% ipython --no-banner

In [1]: import numpy as np

In [2]: import numpy.linalg as la

In [3]: np.set_printoptions(precision=3, suppress=True, linewidth=120, sign=" ")

In [4]: K = np.loadtxt("mat.csv", delimiter=",")

In [5]: K
Out[5]: 
array([[ 0.,  1.,  5.,  4.,  4.,  1.,  1.,  1.,  5.,  1.],
       [ 2.,  4.,  4.,  2.,  2.,  5.,  5.,  4.,  2.,  3.],
       [ 4.,  1.,  0.,  2.,  1.,  0.,  5.,  0.,  3.,  2.],
       [ 1.,  4.,  2.,  2.,  5.,  1.,  4.,  0.,  1.,  1.],
       [ 4.,  1.,  1.,  0.,  4.,  1.,  3.,  2.,  5.,  3.],
       [ 0.,  0.,  2.,  3.,  3.,  0.,  0.,  0.,  3.,  5.],
       [ 2.,  3.,  2.,  4.,  5.,  1.,  4.,  4.,  0.,  5.],
       [ 2.,  5.,  4.,  4.,  1.,  1.,  5.,  4.,  1.,  1.],
       [ 5.,  2.,  3.,  4.,  3.,  0.,  1.,  5.,  4.,  1.],
       [ 5.,  1.,  2.,  4.,  0.,  1.,  4.,  2.,  3.,  4.],
       [ 2.,  0.,  0.,  2.,  4.,  1.,  0.,  2.,  2.,  1.],
       [ 2.,  5.,  3.,  3.,  1.,  1.,  3.,  1.,  4.,  2.],
       [ 2.,  0.,  2.,  3.,  4.,  3.,  3.,  3.,  2.,  4.],
       [ 4.,  4.,  0.,  1.,  1.,  4.,  4.,  2.,  1.,  2.]])

In [6]: la.matrix_rank(K)
Out[6]: np.int64(10)

In [7]: K.sum(axis=0)
Out[7]: array([ 35.,  31.,  30.,  38.,  38.,  20.,  42.,  30.,  36.,  35.])

In [8]: round(float(la.norm(K)), 3)
Out[8]: 34.132

In [9]: la.svd(K, compute_uv=False)
Out[9]: array([ 29.316,   9.472,   7.759,   6.955,   5.891,   5.497,   4.973,   3.18 ,   2.539,   1.019])

In [10]: K.shape
Out[10]: (14, 10)

In [11]: np.count_nonzero(K)
Out[11]: np.int64(121)

In [12]: rng = np.random.default_rng(582)

In [13]: lab = rng.permutation(10)

In [14]: out = K[:, lab] * rng.choice([-1, 1], 10)

In [15]: out
Out[15]: 
array([[ 1.,  5.,  1.,  1., -4.,  1.,  0.,  4.,  5., -1.],
       [ 5.,  4.,  5.,  4., -2.,  3.,  2.,  2.,  2., -4.],
       [ 0.,  0.,  5.,  1., -2.,  2.,  4.,  1.,  3., -0.],
       [ 1.,  2.,  4.,  4., -2.,  1.,  1.,  5.,  1., -0.],
       [ 1.,  1.,  3.,  1., -0.,  3.,  4.,  4.,  5., -2.],
       [ 0.,  2.,  0.,  0., -3.,  5.,  0.,  3.,  3., -0.],
       [ 1.,  2.,  4.,  3., -4.,  5.,  2.,  5.,  0., -4.],
       [ 1.,  4.,  5.,  5., -4.,  1.,  2.,  1.,  1., -4.],
       [ 0.,  3.,  1.,  2., -4.,  1.,  5.,  3.,  4., -5.],
       [ 1.,  2.,  4.,  1., -4.,  4.,  5.,  0.,  3., -2.],
       [ 1.,  0.,  0.,  0., -2.,  1.,  2.,  4.,  2., -2.],
       [ 1.,  3.,  3.,  5., -3.,  2.,  2.,  1.,  4., -1.],
       [ 3.,  2.,  3.,  0., -3.,  4.,  2.,  4.,  2., -3.],
       [ 4.,  0.,  4.,  4., -1.,  2.,  4.,  1.,  1., -2.]])

In [16]: left, _, Vt = la.svd(K.T @ out)

In [17]: lab
Out[17]: array([ 5,  2,  6,  1,  3,  9,  0,  4,  8,  7])

In [18]: np.round(la.lstsq(K, out)[0], 3) + 0
Out[18]: 
array([[ 0.,  0.,  0.,  0.,  0.,  0.,  1.,  0.,  0.,  0.],
       [ 0.,  0.,  0.,  1.,  0.,  0.,  0.,  0.,  0.,  0.],
       [ 0.,  1.,  0.,  0.,  0.,  0.,  0.,  0.,  0.,  0.],
       [ 0.,  0.,  0.,  0., -1.,  0.,  0.,  0.,  0.,  0.],
       [ 0.,  0.,  0.,  0.,  0.,  0.,  0.,  1.,  0.,  0.],
       [ 1.,  0.,  0.,  0.,  0.,  0.,  0.,  0.,  0.,  0.],
       [ 0.,  0.,  1.,  0.,  0.,  0.,  0.,  0.,  0.,  0.],
       [ 0.,  0.,  0.,  0.,  0.,  0.,  0.,  0.,  0., -1.],
       [ 0.,  0.,  0.,  0.,  0.,  0.,  0.,  0.,  1.,  0.],
       [ 0.,  0.,  0.,  0.,  0.,  1.,  0.,  0.,  0.,  0.]])

In [19]: def softmax(z):
    ...:     e = np.exp(z - z.max(axis=-1, keepdims=True))
    ...:     return e / e.sum(axis=-1, keepdims=True)
    ...: 

In [20]: softmax(out).sum(axis=1)
Out[20]: array([ 1.,  1.,  1.,  1.,  1.,  1.,  1.,  1.,  1.,  1.,  1.,  1.,  1.,  1.])

In [21]: att = out @ out.T / np.sqrt(10)

In [22]: softmax(att).round(6).argmax(axis=1)
Out[22]: array([ 0,  1,  9,  6,  4,  5,  6,  7,  8,  9,  8,  1,  6,  1])

In [23]: softmax(att)[12] @ out
Out[23]: array([ 2.17 ,  2.518,  4.174,  3.031, -3.41 ,  4.394,  2.017,  4.136,  0.684, -3.924])

In [24]: W0 = np.load("data.npy")

In [25]: W0
Out[25]: 
array([[ 0.46 ,  0.058,  0.288, -0.115,  0.173,  0.345],
       [ 0.058,  0.007,  0.036, -0.014,  0.022,  0.043],
       [ 0.288,  0.036,  0.18 , -0.072,  0.108,  0.216],
       [-0.115, -0.014, -0.072,  0.029, -0.043, -0.086],
       [ 0.173,  0.022,  0.108, -0.043,  0.065,  0.129],
       [ 0.345,  0.043,  0.216, -0.086,  0.129,  0.259]])

In [26]: # symmetric, so the eigenvalues are real

In [27]: w, V = la.eigvalsh(W0)
ValueError: too many values to unpack (expected 2)


In [28]: w, V = la.eigh(W0)

In [29]: V @ np.diag(w) @ V.T
Out[29]: 
array([[ 0.46 ,  0.058,  0.288, -0.115,  0.173,  0.345],
       [ 0.058,  0.007,  0.036, -0.014,  0.022,  0.043],
       [ 0.288,  0.036,  0.18 , -0.072,  0.108,  0.216],
       [-0.115, -0.014, -0.072,  0.029, -0.043, -0.086],
       [ 0.173,  0.022,  0.108, -0.043,  0.065,  0.129],
       [ 0.345,  0.043,  0.216, -0.086,  0.129,  0.259]])

In [30]: w.round(3) + 0
Out[30]: array([ 0.,  0.,  0.,  0.,  0.,  1.])

In [31]: np.abs(V[:, -1])
Out[31]: array([ 0.679,  0.085,  0.424,  0.17 ,  0.254,  0.509])

In [32]: np.round(V.T @ V, 3) + 0
Out[32]: 
array([[ 1.,  0.,  0.,  0.,  0.,  0.],
       [ 0.,  1.,  0.,  0.,  0.,  0.],
       [ 0.,  0.,  1.,  0.,  0.,  0.],
       [ 0.,  0.,  0.,  1.,  0.,  0.],
       [ 0.,  0.,  0.,  0.,  1.,  0.],
       [ 0.,  0.,  0.,  0.,  0.,  1.]])

In [33]: cov = W0.T @ W0

In [34]: round(np.trace(cov), 3), round((W0 ** 2).sum(), 3)
Out[34]: (np.float64(1.0), np.float64(1.0))

In [35]: np.round(la.svd(W0, compute_uv=False) ** 2, 3) + 0
Out[35]: array([ 1.,  0.,  0.,  0.,  0.,  0.])

In [36]: np.diag(cov)
Out[36]: array([ 0.46 ,  0.007,  0.18 ,  0.029,  0.065,  0.259])

In [37]: cov
Out[37]: 
array([[ 0.46 ,  0.058,  0.288, -0.115,  0.173,  0.345],
       [ 0.058,  0.007,  0.036, -0.014,  0.022,  0.043],
       [ 0.288,  0.036,  0.18 , -0.072,  0.108,  0.216],
       [-0.115, -0.014, -0.072,  0.029, -0.043, -0.086],
       [ 0.173,  0.022,  0.108, -0.043,  0.065,  0.129],
       [ 0.345,  0.043,  0.216, -0.086,  0.129,  0.259]])

In [38]: np.round(la.eigvalsh(cov)[::-1], 3) + 0
Out[38]: array([ 1.,  0.,  0.,  0.,  0.,  0.])

In [39]: (W0 @ W0.T).shape
Out[39]: (6, 6)

In [40]: w1 = np.array([[0, -1, -1, 1],
    ...:     [-3, -3, 2, 3],
    ...:     [-3, 0, -2, -1],
    ...:     [-1, 3, -3, -2],
    ...:     [-1, 0, 1, -2],
    ...:     [3, 0, -3, -1]])

In [41]: c = np.array([2, 0, 2, 0])

In [42]: hid = np.maximum(cov @ w1 + c, 0)

In [43]: la.matrix_rank(hid)
Out[43]: np.int64(3)

In [44]: (hid > 0).astype(int)
Out[44]: 
array([[ 1,  0,  1,  0],
       [ 1,  0,  1,  0],
       [ 1,  0,  1,  0],
       [ 1,  1,  1,  1],
       [ 1,  0,  1,  0],
       [ 1,  0,  1,  0]])

In [45]: (hid > 0).mean(axis=0)
Out[45]: array([ 1.   ,  0.167,  1.   ,  0.167])

In [46]: cent = np.array([[3, 3, 1], [-2, -2, -1], [2, 3, 3], [0, -3, 3]])

In [47]: w1 @ cent
Out[47]: 
array([[  0,  -4,   1],
       [  1,  -6,  15],
       [-13, -12, -12],
       [-15, -12, -19],
       [ -1,   6,  -4],
       [  3,   3,  -9]])

In [48]: (hid @ cent).round(6).argmax(axis=1)
Out[48]: array([ 1,  1,  1,  1,  1,  1])

In [49]: arr = np.loadtxt("a.csv", delimiter=",")

In [50]: arr
Out[50]: 
array([[-4.,  0.,  1., -1., -2.,  0.,  0., -3., -1.,  2.,  1., -1.],
       [ 0.,  2.,  0., -1.,  0.,  2.,  1.,  1., -1.,  0., -3.,  1.],
       [ 1.,  0., -4., -2.,  4.,  0., -3., -2.,  4.,  0., -2.,  0.],
       [-1., -1., -2., -4.,  4.,  1.,  0.,  1., -2.,  0., -2., -2.],
       [-2.,  0.,  4.,  4., -4.,  1.,  1., -4., -1.,  3., -3.,  1.],
       [ 0.,  2.,  0.,  1.,  1., -4.,  0., -4., -1., -3.,  1., -1.],
       [ 0.,  1., -3.,  0.,  1.,  0., -2.,  1.,  2.,  1., -2., -4.],
       [-3.,  1., -2.,  1., -4., -4.,  1., -2., -2., -3.,  2., -2.],
       [-1., -1.,  4., -2., -1., -1.,  2., -2.,  4., -3., -3.,  2.],
       [ 2.,  0.,  0.,  0.,  3., -3.,  1., -3., -3., -4.,  0.,  1.],
       [ 1., -3., -2., -2., -3.,  1., -2.,  2., -3.,  0.,  2.,  1.],
       [-1.,  1.,  0., -2.,  1., -1., -4., -2.,  2.,  1.,  1.,  2.]])

In [51]: # symmetric, so the eigenvalues are real

In [52]: w, V = la.eigh(arr)

In [53]: vec = np.array([4, -7, 2, -7, -4, 8, -8, -1, 3, -6, -2, 2])

In [54]: vec @ arr @ vec
Out[54]: np.float64(-88.0)

In [55]: np.abs(arr).sum(axis=1).max(), round(np.abs(w).max(), 3)
Out[55]: (np.float64(28.0), np.float64(13.366))

In [56]: np.round(vec @ arr @ vec / (vec @ vec), 3), round(w[0], 3), np.round(w[-1], 3)
Out[56]: (np.float64(-0.278), np.float64(-13.366), np.float64(10.347))

In [57]: O, Rm = la.qr(arr)

In [58]: O.shape, Rm.shape
Out[58]: ((12, 12), (12, 12))

In [59]: np.trace(O @ O.T)
Out[59]: np.float64(12.0)

In [60]: np.allclose(Rm.T @ Rm, arr.T @ arr)
Out[60]: True

In [61]: np.abs(np.diag(Rm))
Out[61]: array([ 6.164,  4.62 ,  8.029,  6.046,  5.435,  6.511,  4.987,  4.222,  6.989,  0.619,  2.435,  0.647])

In [62]: np.round(abs(Rm[0, 0]), 3), round(la.norm(arr[:, 0]), 3)
Out[62]: (np.float64(6.164), np.float64(6.164))

In [63]: vec = np.array([1, 2, 2, 3, -3, 3, -1, 3, 0, 3, 1, 0])

In [64]: y = arr @ vec

In [65]: y
Out[65]: array([ -1.,   6., -30., -27.,  26., -28.,  -1., -16., -21., -38.,   7.,  -9.])

In [66]: np.round(la.solve(arr.T, arr[2]), 3) + 0
Out[66]: array([ 0.,  0.,  1.,  0.,  0.,  0.,  0.,  0.,  0.,  0.,  0.,  0.])

In [67]: out = arr[0, 0] * arr[1:] - np.outer(arr[1:, 0], arr[0])

In [68]: out
Out[68]: 
array([[  0.,  -8.,  -0.,   4.,   0.,  -8.,  -4.,  -4.,   4.,  -0.,  12.,  -4.],
       [  0.,  -0.,  15.,   9., -14.,  -0.,  12.,  11., -15.,  -2.,   7.,   1.],
       [  0.,   4.,   9.,  15., -18.,  -4.,   0.,  -7.,   7.,   2.,   9.,   7.],
       [  0.,   0., -14., -18.,  12.,  -4.,  -4.,  10.,   2.,  -8.,  14.,  -6.],
       [  0.,  -8.,  -0.,  -4.,  -4.,  16.,  -0.,  16.,   4.,  12.,  -4.,   4.],
       [  0.,  -4.,  12.,   0.,  -4.,  -0.,   8.,  -4.,  -8.,  -4.,   8.,  16.],
       [  0.,  -4.,  11.,  -7.,  10.,  16.,  -4.,  -1.,   5.,  18.,  -5.,   5.],
       [  0.,   4., -15.,   7.,   2.,   4.,  -8.,   5., -17.,  14.,  13.,  -9.],
       [  0.,  -0.,  -2.,   2.,  -8.,  12.,  -4.,  18.,  14.,  12.,  -2.,  -2.],
       [  0.,  12.,   7.,   9.,  14.,  -4.,   8.,  -5.,  13.,  -2.,  -9.,  -3.],
       [  0.,  -4.,   1.,   7.,  -6.,   4.,  16.,   5.,  -9.,  -2.,  -3.,  -9.]])

In [69]: arr[:, 0] / arr[0, 0]
Out[69]: array([ 1.  , -0.  , -0.25,  0.25,  0.5 , -0.  , -0.  ,  0.75,  0.25, -0.5 , -0.25,  0.25])

In [70]: F = np.load("test1.npy")

In [71]: F
Out[71]: 
array([[ -2.92 , -10.108,   2.211,  -1.523,   8.637,  -5.361],
       [ -2.08 ,  -6.588,   9.972,   0.161,  -2.736,  -0.758],
       [ -4.373,   0.015,  -0.215,  -3.457,  -4.917,   0.624],
       [ -2.396,  -2.412,  -1.981,  -0.655,   1.465,   2.632],
       [  1.747,  -5.382,   0.502,  -3.956,  -0.795,   1.093],
       [ -2.21 ,  -4.104,  -1.503,   0.771,   3.026,  -5.826],
       [ -3.636,   9.063,   4.226,  -0.837,   0.808,   0.37 ],
       [  2.174,  -8.443,  -7.089,  -2.944,  -2.565,  -1.966],
       [ -6.111,   5.409,  -2.518,   7.325,   4.618,  -4.8  ],
       [  4.016,  -4.702,  -1.986,   2.065,  -6.32 ,   2.206],
       [  0.472,  -1.067,  -1.492,  -1.301,   4.07 ,   0.94 ],
       [  1.113,   4.888,   1.58 ,   1.945,  -7.79 ,  -1.866],
       [  4.094,   1.71 ,   2.122,   0.705,  -1.327,   0.83 ],
       [  2.024,   0.721,  -1.307,   0.134,   1.135,   0.798],
       [ -7.969,   8.481,  -0.601,  -0.053,   3.474,  -3.469],
       [  3.456,   4.327,   9.685,  -1.195,  -3.282,   1.418],
       [  2.32 ,  -1.845,  -3.864,  -2.198,  -6.164,  -3.556],
       [ -3.694,   3.271,   0.153,  -6.414,  16.993,  -5.93 ],
       [  0.802,  -2.824,   3.693,  -0.398,   7.103,  -6.137],
       [ -1.647,  -8.64 ,  -0.193,  12.059,   6.871,   4.752],
       [ -2.151,   1.124,   2.868,   6.517,   2.745,  -1.5  ],
       [  6.21 ,  -0.123,   4.906,  -3.365,   2.163,  -5.815],
       [  1.438,  -5.928,  -3.109,   6.072,  -1.61 ,   2.866],
       [  2.95 ,   5.942,  -4.679,  -1.801,  -0.408,  -2.653],
       [ -3.632,  -2.812,   0.617,  -0.314,   4.794,   3.165],
       [ -0.856,   0.835,  -2.023,  -6.209,   4.559,  -1.835],
       [  3.106,  -4.907,   0.786,  -0.706,  -1.862,   2.218],
       [ -3.879,   4.343,   7.61 ,   0.307,   2.04 ,  -3.39 ],
       [  8.205,  -4.059,   5.807,  -0.026,  -7.379,  -0.643],
       [ -4.738,   0.266,   5.574,   1.89 ,  -2.088,   4.842],
       [  1.369,  -1.645,   1.382,  -1.872,   3.319, -12.149],
       [  3.872,   8.48 ,   0.986,   0.219,   1.083,  -3.336],
       [ -6.536,   1.664,  -1.428,   1.644,  -0.05 ,  -2.501],
       [ -3.24 ,  -4.12 ,  -4.906,   3.26 ,  -0.488,   0.553],
       [  1.251,  -2.316,   2.979,  -3.281,  -5.745,  -5.103],
       [ -0.307,  10.095,  -2.417,   7.679,  -7.672,  -2.893],
       [ -1.816,   5.129,   3.392,  -4.093,  -0.378,  -1.986],
       [  3.605,  -5.66 ,  -4.763,  -5.709,  -3.815,  -1.652],
       [ -3.085,  -5.368,  -2.192,  -4.396,  12.556,   0.912],
       [ -0.096,  12.032,  -0.696,   1.837,  -5.046,  -3.364],
       [ -6.265,   0.9  ,   2.925,   3.167,   7.925,  -2.384],
       [  7.134,  -8.007,  -1.428,   0.373,  -2.758,   0.093],
       [  1.43 ,   5.063,   3.603,   4.275,  -4.915,  -2.36 ],
       [  0.601,   1.441,  -1.496,  -0.583,   0.068,  -2.054],
       [  0.987,  -2.399,   0.323,  -5.263,  -3.205,   2.175],
       [ -1.355,  -0.719,   4.854,   0.657,  -0.821,  -0.625],
       [ -5.64 ,   1.089,   7.057,   0.251,  -8.017,  -4.332],
       [  2.346,   4.625,  -5.096,  -8.3  ,   5.678,  -7.842]])

In [72]: round(float(la.norm(F, "nuc")), 3)
Out[72]: 173.845

In [73]: la.norm(F, axis=1).argmax()
Out[73]: np.int64(17)

In [74]: np.round(F[29] @ F[2], 3)
Out[74]: np.float64(26.279)

In [75]: la.norm(F, axis=0)
Out[75]: array([ 25.491,  36.231,  26.889,  26.804,  36.655,  25.609])

In [76]: round(float(la.norm(F, 2)), 3)
Out[76]: 39.469

In [77]: np.round(la.norm(F, 1), 3), np.round(la.norm(F, np.inf), 3)
Out[77]: (np.float64(205.091), np.float64(36.455))
